$ python3 -q
>>> import numpy as np
>>> import numpy.linalg as la
>>> np.set_printoptions(precision=4, suppress=True, linewidth=100, sign=" ")
>>> X = np.loadtxt("case8.csv", delimiter=",")
>>> print(X)
[[ 0.0909  0.2364 -0.1455 -0.0727 -0.0182]
 [ 0.2364  0.6145 -0.3782 -0.1891 -0.0473]
 [-0.1455 -0.3782  0.2327  0.1164  0.0291]
 [-0.0727 -0.1891  0.1164  0.0582  0.0145]
 [-0.0182 -0.0473  0.0291  0.0145  0.0036]]
>>> # symmetric, so the eigenvalues are real
>>> U, s, vt = la.svd(X)
>>> print(s.round(4) + 0)
[ 1.  0.  0.  0.  0.]
>>> out = U[:, :1] @ np.diag(s[:1]) @ vt[:1]
>>> print(la.matrix_rank(out))
1
>>> print(np.round(la.norm(X - out, 2), 4), round(s[1], 4))
0.0 0.0
>>> print(out)
[[ 0.0909  0.2364 -0.1455 -0.0727 -0.0182]
 [ 0.2364  0.6145 -0.3782 -0.1891 -0.0473]
 [-0.1455 -0.3782  0.2327  0.1164  0.0291]
 [-0.0727 -0.1891  0.1164  0.0582  0.0145]
 [-0.0182 -0.0473  0.0291  0.0145  0.0036]]
>>> print(la.matrix_rank(X, rtol=0.05))
1
>>> arr = np.load("mat.npy")
>>> print(arr)
[[ 0  0  1  0  0  1]
 [ 0  0  0  0  0  0]
 [ 1  0  0  0  0  1]
 [ 0  0  0  0  0  0]
 [ 0  0  0  0  0  1]
 [ 1  0  1  0  1  0]]
>>> # null space of dimension 2
>>> print(arr.sum(axis=0))
[ 2  0  2  0  1  3]
>>> print(np.argwhere(np.triu(arr)))
[[ 0  2]
 [ 0  5]
 [ 2  5]
 [ 4  5]]
>>> print(arr @ arr)
[[ 2  0  1  0  1  1]
 [ 0  0  0  0  0  0]
 [ 1  0  2  0  1  1]
 [ 0  0  0  0  0  0]
 [ 1  0  1  0  1  0]
 [ 1  0  1  0  0  3]]
>>> low = np.diag(arr.sum(axis=1)) - arr
>>> print(low)
[[ 2  0 -1  0  0 -1]
 [ 0  0  0  0  0  0]
 [-1  0  2  0  0 -1]
 [ 0  0  0  0  0  0]
 [ 0  0  0  0  1 -1]
 [-1  0 -1  0 -1  3]]
>>> print(np.round(la.eigvalsh(low), 4) + 0)
[ 0.  0.  0.  1.  3.  4.]
>>> print(round(la.det(low[1:, 1:])))
0
>>> print((la.eigvalsh(low) < 1e-8).sum())
3
>>> print(low @ np.ones(6))
[ 0.  0.  0.  0.  0.  0.]
>>> w, evecs = la.eigh(X)
>>> print(w.round(4) + 0)
[ 0.  0.  0.  0.  1.]
>>> print(w.sum(), np.round(np.trace(X), 4))
1.0 1.0
>>> print(evecs @ np.diag(w) @ evecs.T)
[[ 0.0909  0.2364 -0.1455 -0.0727 -0.0182]
 [ 0.2364  0.6145 -0.3782 -0.1891 -0.0473]
 [-0.1455 -0.3782  0.2327  0.1164  0.0291]
 [-0.0727 -0.1891  0.1164  0.0582  0.0145]
 [-0.0182 -0.0473  0.0291  0.0145  0.0036]]
>>> print(np.unique(w.round(6) + 0, return_counts=True)[1])
[ 4  1]
>>> print(np.round(la.eigvalsh(X @ X), 4) + 0)
[ 0.  0.  0.  0.  1.]
>>> print(np.abs(evecs[:, -1]).round(6).argmax())
1
>>> E = np.load("test8.npy")
>>> print(E)
[[ 10.3548   6.2612  -2.391    1.0369  20.6217]
 [  0.1544   1.2878  -1.5758  -0.6424   4.4013]
 [ -3.113    7.5815  -2.11    -0.7281  -7.8312]
 [ -1.1834  10.0153  -0.7448  -0.6671  11.7396]
 [ -4.1926  -3.6113  -0.1997   1.7359  16.8117]
 [  2.9817   8.1233  -0.6795  -0.0314 -22.9323]
 [  2.9101  13.8737  -2.8113  -0.6727 -23.244 ]
 [  1.2601  12.7891   2.8759   1.0102  23.3475]
 [ -1.8093   4.1154   1.8823  -0.7648 -19.8296]
 [  3.0484 -11.7376  -0.4833   0.8846  24.7216]
 [ -1.3662   1.9445   3.6239  -2.2474  -9.1338]]
>>> Xc = E - E.mean(axis=0)
>>> evecs = la.svd(Xc)[2][:4]
>>> out = Xc - Xc @ evecs.T @ evecs
>>> print(np.round(np.cov(Xc @ evecs.T, rowvar=False), 4) + 0)
[[ 370.3628    0.        0.        0.    ]
 [   0.       47.5083    0.        0.    ]
 [   0.        0.       15.1086    0.    ]
 [   0.        0.        0.        3.7898]]
>>> print((Xc @ evecs.T).std(axis=0))
[ 18.3492   6.5719   3.7061   1.8561]
>>> print(np.diag(evecs.T @ evecs))
[ 0.9994  1.      0.9825  0.0196  0.9985]
>>> print(round(la.norm(out) / la.norm(Xc), 4))
0.0383
>>> print(la.norm(out, axis=1).round(6).argmax())
4
